$ python3 -q
>>> import numpy as np
>>> from numpy import linalg as LA
>>> np.set_printoptions(precision=2, suppress=True, linewidth=200)
>>> tidy = lambda a: np.round(a, 2) + 0
>>> K = np.load("arr.npy")
>>> K
array([[  0,   0,   0,   0,   0,   0,   0,   0,   0,   0,   0,   0],
       [ -4,  -2,   2,  -6,  -6,   2,  -4,  -4,   6,   0,   2,  -4],
       [-10,  -5,   5, -15, -15,   5, -10, -10,  15,   0,   5, -10],
       [  2,   1,  -1,   3,   3,  -1,   2,   2,  -3,   0,  -1,   2],
       [ -6,  -3,   3,  -9,  -9,   3,  -6,  -6,   9,   0,   3,  -6],
       [-10,  -5,   5, -15, -15,   5, -10, -10,  15,   0,   5, -10],
       [-10,  -5,   5, -15, -15,   5, -10, -10,  15,   0,   5, -10],
       [  0,   0,   0,   0,   0,   0,   0,   0,   0,   0,   0,   0],
       [  6,   3,  -3,   9,   9,  -3,   6,   6,  -9,   0,  -3,   6],
       [ -6,  -3,   3,  -9,  -9,   3,  -6,  -6,   9,   0,   3,  -6],
       [  0,   0,   0,   0,   0,   0,   0,   0,   0,   0,   0,   0]])
>>> W1 = np.array([[3, 2, -2, -1, 2, -1],
...     [-2, -3, 3, 0, -3, -1],
...     [3, 0, -3, 0, -1, 3],
...     [3, -1, 2, 2, -3, 1],
...     [-1, 2, -1, 0, -2, 3],
...     [0, 3, -3, 2, -1, 3],
...     [1, 1, -1, -3, 0, 1],
...     [-2, 0, -3, 2, -3, -2],
...     [1, -2, 1, -3, -1, -2],
...     [-3, 2, -1, -3, -1, 2],
...     [3, -3, -2, 1, 1, 2],
...     [-1, 2, -3, 2, -2, -2]])
>>> b = np.array([-3, 0, -1, 3, -1, -1])
>>> act = np.maximum(K @ W1 + b, 0)
>>> tidy((act > 0).mean(axis=0))
array([0.55, 0.18, 0.55, 0.45, 0.55, 0.09])
>>> cent = np.array([[2, 4], [6, 9], [7, 1], [5, 1], [0, 3], [8, 6]])
>>> act @ cent
array([[ 15,   3],
       [ 97, 142],
       [262, 379],
       [171, 159],
       [152, 221],
       [262, 379],
       [262, 379],
       [ 15,   3],
       [499, 483],
       [152, 221],
       [ 15,   3]])
>>> (act @ cent).round(6).argmax(axis=1)
array([0, 1, 1, 0, 1, 1, 1, 0, 0, 1, 0])
